% ipython --no-banner

In [1]: import numpy as np

In [2]: from numpy import linalg as LA

In [3]: np.set_printoptions(precision=1, suppress=True, linewidth=100, sign=" ")

In [4]: def rd(a):
   ...:     return np.round(a, 1) + 0
   ...: 

In [5]: X = np.arange(42).reshape(7, 6) + 5

In [6]: X
Out[6]: 
array([[  5,   6,   7,   8,   9,  10],
       [ 11,  12,  13,  14,  15,  16],
       [ 17,  18,  19,  20,  21,  22],
       [ 23,  24,  25,  26,  27,  28],
       [ 29,  30,  31,  32,  33,  34],
       [ 35,  36,  37,  38,  39,  40],
       [ 41,  42,  43,  44,  45,  46]])

In [7]: Uu, sig, vt = LA.svd(X)

In [8]: vecs = vt[:(sig > 1e-8).sum()]

In [9]: rng = np.random.default_rng(92)

In [10]: vec = X[2] + -3 * X[1] + rng.integers(2) * np.eye(6)[2]

In [11]: print(vec)
[-16. -18. -20. -22. -24. -26.]

In [12]: rd(LA.norm(vec - vecs.T @ vecs @ vec))
Out[12]: np.float64(0.0)

In [13]: np.allclose(vecs.T @ vecs @ vec, vec)
Out[13]: True

In [14]: rd(vecs.T @ vecs)
Out[14]: 
array([[ 0.5,  0.4,  0.2,  0.1,  0. , -0.2],
       [ 0.4,  0.3,  0.2,  0.1,  0. ,  0. ],
       [ 0.2,  0.2,  0.2,  0.2,  0.1,  0.1],
       [ 0.1,  0.1,  0.2,  0.2,  0.2,  0.2],
       [ 0. ,  0. ,  0.1,  0.2,  0.3,  0.4],
       [-0.2,  0. ,  0.1,  0.2,  0.4,  0.5]])

In [15]: theta = np.radians(36)

In [16]: Rm = np.eye(6)

In [17]: Rm[2, 2] = Rm[1, 1] = np.cos(theta)

In [18]: Rm[2, 1], Rm[1, 2] = -np.sin(theta), np.sin(theta)

In [19]: rd(Rm)
Out[19]: 
array([[ 1. ,  0. ,  0. ,  0. ,  0. ,  0. ],
       [ 0. ,  0.8,  0.6,  0. ,  0. ,  0. ],
       [ 0. , -0.6,  0.8,  0. ,  0. ,  0. ],
       [ 0. ,  0. ,  0. ,  1. ,  0. ,  0. ],
       [ 0. ,  0. ,  0. ,  0. ,  1. ,  0. ],
       [ 0. ,  0. ,  0. ,  0. ,  0. ,  1. ]])

In [20]: Y = X @ Rm.T

In [21]: rd(LA.svd(X, compute_uv=False)), rd(LA.svd(Y, compute_uv=False))
Out[21]: 
(array([ 182.9,    4.7,    0. ,    0. ,    0. ,    0. ]),
 array([ 182.9,    4.7,    0. ,    0. ,    0. ,    0. ]))

In [22]: print(rd(LA.det(Rm)), rd(np.trace(Rm)))
1.0 5.6

In [23]: np.allclose(X @ X.T, Y @ Y.T)
Out[23]: True

In [24]: rd(np.abs(Y - X).max(axis=0))
Out[24]: array([  0. ,  17.3,  32.9,   0. ,   0. ,   0. ])

In [25]: np.allclose(LA.norm(X, axis=1), LA.norm(Y, axis=1))
Out[25]: True
